In [1]: import numpy as np

In [2]: from numpy import linalg as LA

In [3]: np.set_printoptions(precision=2, suppress=True, linewidth=120)

In [4]: X = np.loadtxt("x.csv", delimiter=",")

In [5]: X
Out[5]: 
array([[0., 0., 0., 0.],
       [0., 0., 0., 1.],
       [0., 0., 0., 0.],
       [0., 1., 0., 0.]])

In [6]: rng = np.random.default_rng(1)

In [7]: labels = rng.permutation(4)

In [8]: labels
Out[8]: array([0, 1, 2, 3])

In [9]: B = X[labels][:, labels]

In [10]: round(LA.det(B), 2), np.round(LA.det(X[labels]), 2)
Out[10]: (np.float64(0.0), np.float64(0.0))

In [11]: np.diag(B)
Out[11]: array([0., 0., 0., 0.])

In [12]: print(np.trace(B))
0.0

In [13]: proj = np.triu(np.array([[0, 2, 2, 2], [-2, 0, 0, 0], [-3, -1, -1, 3], [-1, -1, 0, 2]]), 1) + np.eye(4)

In [14]: B = proj @ X @ LA.inv(proj)

In [15]: np.poly(B)
Out[15]: array([ 1.,  0., -1.,  0.,  0.])

In [16]: np.round(LA.eigvalsh(X).min(), 2)
Out[16]: np.float64(-1.0)

In [17]: J = np.load("a.npy")

In [18]: J
Out[18]: 
array([[ 5,  5,  5,  5],
       [ 5, 10, 10, 10],
       [ 5, 10, 15, 15],
       [ 5, 10, 15, 20]])

In [19]: # symmetric

In [20]: x = np.ones(4)

In [21]: for _ in range(3):
    ...:     x = J @ x
    ...:     x /= LA.norm(x)
    ...:     print(round(x @ J @ x, 2))
    ...: 
41.4
41.45
41.45

In [22]: x
Out[22]: array([0.23, 0.43, 0.58, 0.66])

In [23]: ev, V = LA.eigh(J)

In [24]: x = np.array([-2, 1, -3, 2])

In [25]: LA.eigvalsh(J[1:, 1:])
Out[25]: array([ 1.61,  3.93, 39.46])

In [26]: x @ J @ x
Out[26]: np.int64(45)

In [27]: V * np.abs(ev) @ V.T
Out[27]: 
array([[ 5.,  5.,  5.,  5.],
       [ 5., 10., 10., 10.],
       [ 5., 10., 15., 15.],
       [ 5., 10., 15., 20.]])

In [28]: V * np.sqrt(ev) @ V.T
Out[28]: 
array([[1.93, 0.82, 0.59, 0.51],
       [0.82, 2.52, 1.33, 1.1 ],
       [0.59, 1.33, 3.03, 1.92],
       [0.51, 1.1 , 1.92, 3.85]])

In [29]: x @ J @ x / (x @ x), round(float(ev[0]), 2), np.round(ev[-1], 2)
Out[29]: (np.float64(2.5), 1.42, np.float64(41.45))

In [30]: ev, V = LA.eigh(J)

In [31]: np.round(ev.sum(), 2), np.trace(J)
Out[31]: (np.float64(50.0), np.int64(50))

In [32]: np.abs(V[:, -1])
Out[32]: array([0.23, 0.43, 0.58, 0.66])

In [33]: print(LA.eigvalsh(J @ J))
[   2.      4.54   25.   1718.46]

In [34]: np.round(V.T @ V, 2) + 0
Out[34]: 
array([[1., 0., 0., 0.],
       [0., 1., 0., 0.],
       [0., 0., 1., 0.],
       [0., 0., 0., 1.]])

In [35]: B = LA.inv(J)

In [36]: (np.abs(B) > 1e-9).astype(int)
Out[36]: 
array([[1, 1, 0, 0],
       [1, 1, 1, 0],
       [0, 1, 1, 1],
       [0, 0, 1, 1]])

In [37]: round(LA.cond(J), 2)
Out[37]: np.float64(29.28)

In [38]: np.round(LA.det(J) * B, 2) + 0
Out[38]: 
array([[ 250., -125.,    0.,    0.],
       [-125.,  250., -125.,    0.],
       [   0., -125.,  250., -125.],
       [   0.,    0., -125.,  125.]])

In [39]: round(LA.slogdet(J)[0], 2)
Out[39]: np.float64(1.0)

In [40]: ev, V = LA.eig(J)

In [41]: np.sort(LA.eigvals(J @ J))
Out[41]: array([   2.  ,    4.54,   25.  , 1718.46])

In [42]: round(np.prod(ev), 2)
Out[42]: np.float64(625.0)

In [43]: ev
Out[43]: array([41.45,  5.  ,  2.13,  1.42])

In [44]: np.sort(LA.eigvals(J.T))
Out[44]: array([ 1.42,  2.13,  5.  , 41.45])

In [45]: np.sort(LA.eigvals(LA.inv(J)))
Out[45]: array([0.02, 0.2 , 0.47, 0.71])

In [46]: M = np.loadtxt("sample15.csv", delimiter=",")

In [47]: M
Out[47]: 
array([[0., 1., 0., 0., 0.],
       [1., 0., 1., 0., 0.],
       [0., 1., 0., 0., 1.],
       [0., 0., 0., 0., 1.],
       [0., 0., 1., 1., 0.]])

In [48]: M @ M
Out[48]: 
array([[1., 0., 1., 0., 0.],
       [0., 2., 0., 0., 1.],
       [1., 0., 2., 1., 0.],
       [0., 0., 1., 1., 0.],
       [0., 1., 0., 0., 2.]])

In [49]: np.argwhere(np.triu(M))
Out[49]: 
array([[0, 1],
       [1, 2],
       [2, 4],
       [3, 4]])

In [50]: M.sum(axis=0)
Out[50]: array([1., 2., 2., 1., 2.])

In [51]: low = np.diag(M.sum(axis=1)) - M

In [52]: (LA.eigvalsh(low) < 1e-8).sum()
Out[52]: np.int64(1)

In [53]: U, sv, Vt = LA.svd(M)

In [54]: V = Vt[:(sv > 1e-8).sum()]

In [55]: x = M[2] + -2 * M[0] + rng.integers(2) * np.eye(5)[4]

In [56]: print(x)
[ 0. -1.  0.  0.  1.]

In [57]: print(LA.matrix_rank(np.vstack([M, x])))
4

In [58]: np.diag(V.T @ V)
Out[58]: array([0.67, 1.  , 0.67, 0.67, 1.  ])

In [59]: np.round(LA.eigvals(M), 2) + 0
Out[59]: array([ 1.73, -1.73, -1.  ,  0.  ,  1.  ])

In [60]: print(round(float(LA.det(M[::-1])), 2))
0.0

In [61]: print(np.einsum("ij,ji->", M, M))
8.0

In [62]: print(round(LA.det(M.T), 2))
0.0

In [63]: ev, V = LA.eigh(M)

In [64]: x = np.array([2, -2, 1, 0, 0])

In [65]: round(x @ M @ x / (x @ x), 2), round(ev[0], 2), round(ev[-1], 2)
Out[65]: (np.float64(-1.33), np.float64(-1.73), np.float64(1.73))

In [66]: LA.eigvalsh(M[1:, 1:])
Out[66]: array([-1.62, -0.62,  0.62,  1.62])

In [67]: (np.sign(V[:, -1].round(6)) == np.sign(V[0, -1].round(6))).astype(int)
Out[67]: array([1, 1, 1, 1, 1])

In [68]: print(np.round(V * np.abs(ev) @ V.T, 2) + 0)
[[ 0.79  0.    0.58 -0.21  0.  ]
 [ 0.    1.37  0.    0.    0.37]
 [ 0.58  0.    1.15  0.58  0.  ]
 [-0.21  0.    0.58  0.79  0.  ]
 [ 0.    0.37  0.    0.    1.37]]

In [69]: B = M / LA.norm(M, axis=1, keepdims=True)

In [70]: cov = B @ B.T

In [71]: cov
Out[71]: 
array([[1.  , 0.  , 0.71, 0.  , 0.  ],
       [0.  , 1.  , 0.  , 0.  , 0.5 ],
       [0.71, 0.  , 1.  , 0.71, 0.  ],
       [0.  , 0.  , 0.71, 1.  , 0.  ],
       [0.  , 0.5 , 0.  , 0.  , 1.  ]])

In [72]: np.degrees(np.arccos(np.clip(cov[4, 2], -1, 1)))
Out[72]: np.float64(90.0)

In [73]: data = np.load("run7.npy")

In [74]: data
Out[74]: 
array([[ 0.34,  1.79],
       [ 0.84,  2.21],
       [ 0.1 ,  0.35],
       [ 0.47, -0.33]])

In [75]: B = np.c_[data[:, :1] @ np.array([[-8]]), np.array([-2, -2, 1, -2])]

In [76]: B
Out[76]: 
array([[-2.72, -2.  ],
       [-6.72, -2.  ],
       [-0.8 ,  1.  ],
       [-3.76, -2.  ]])

In [77]: np.round(LA.norm(B - data @ LA.lstsq(data, B)[0], axis=0), 2) + 0
Out[77]: array([0.  , 1.81])

In [78]: LA.matrix_rank(B)
Out[78]: np.int64(2)

In [79]: LA.matrix_rank(np.c_[data, B])
Out[79]: np.int64(3)
